$ python -q
>>> import numpy as np
>>> np.set_printoptions(precision=2, suppress=True, linewidth=120, legacy="1.25")
>>> def tidy(a):
...     return np.round(a, 2) + 0
... 
>>> rng = np.random.default_rng(8322)
>>> E = (rng.random((10, 10)) < 0.3) + np.eye(10)
>>> E /= E.sum(axis=1, keepdims=True)
>>> print(tidy(E))
[[0.4  0.2  0.   0.   0.   0.   0.   0.2  0.2  0.  ]
 [0.2  0.4  0.   0.   0.   0.   0.   0.2  0.2  0.  ]
 [0.   0.   0.2  0.   0.2  0.2  0.2  0.   0.2  0.  ]
 [0.   0.   0.33 0.33 0.   0.33 0.   0.   0.   0.  ]
 [0.   0.25 0.   0.   0.5  0.   0.   0.25 0.   0.  ]
 [0.   0.   0.2  0.   0.   0.2  0.   0.2  0.2  0.2 ]
 [0.   0.2  0.2  0.   0.   0.   0.4  0.2  0.   0.  ]
 [0.   0.33 0.   0.   0.   0.   0.   0.33 0.33 0.  ]
 [0.   0.2  0.2  0.   0.2  0.2  0.   0.   0.2  0.  ]
 [0.   0.   0.33 0.   0.   0.   0.   0.   0.33 0.33]]
>>> q, vecs = np.linalg.qr(E[:, :3])[0], np.linalg.qr(E[:, 3:])[0]
>>> s = np.linalg.svd(q.T @ vecs, compute_uv=False)
>>> print(tidy(s))
[0.99 0.93 0.36]
>>> r0, r1 = E[8], E[4]
>>> print(tidy(r0 @ r0))
0.2
>>> pr = (r0 @ r1) / (r0 @ r0) * r0
>>> print(tidy((r1 - pr) @ r0))
0.0
>>> print(np.linalg.matrix_rank(np.outer(r0, r1)))
1
>>> print(tidy(np.linalg.norm(r0 + r1) ** 2 + np.linalg.norm(r0 - r1) ** 2))
1.15
>>> print(tidy(pr))
[0.   0.15 0.15 0.   0.15 0.15 0.   0.   0.15 0.  ]
>>> print(np.outer(r0, r1))
[[0.   0.   0.   0.   0.   0.   0.   0.   0.   0.  ]
 [0.   0.05 0.   0.   0.1  0.   0.   0.05 0.   0.  ]
 [0.   0.05 0.   0.   0.1  0.   0.   0.05 0.   0.  ]
 [0.   0.   0.   0.   0.   0.   0.   0.   0.   0.  ]
 [0.   0.05 0.   0.   0.1  0.   0.   0.05 0.   0.  ]
 [0.   0.05 0.   0.   0.1  0.   0.   0.05 0.   0.  ]
 [0.   0.   0.   0.   0.   0.   0.   0.   0.   0.  ]
 [0.   0.   0.   0.   0.   0.   0.   0.   0.   0.  ]
 [0.   0.05 0.   0.   0.1  0.   0.   0.05 0.   0.  ]
 [0.   0.   0.   0.   0.   0.   0.   0.   0.   0.  ]]
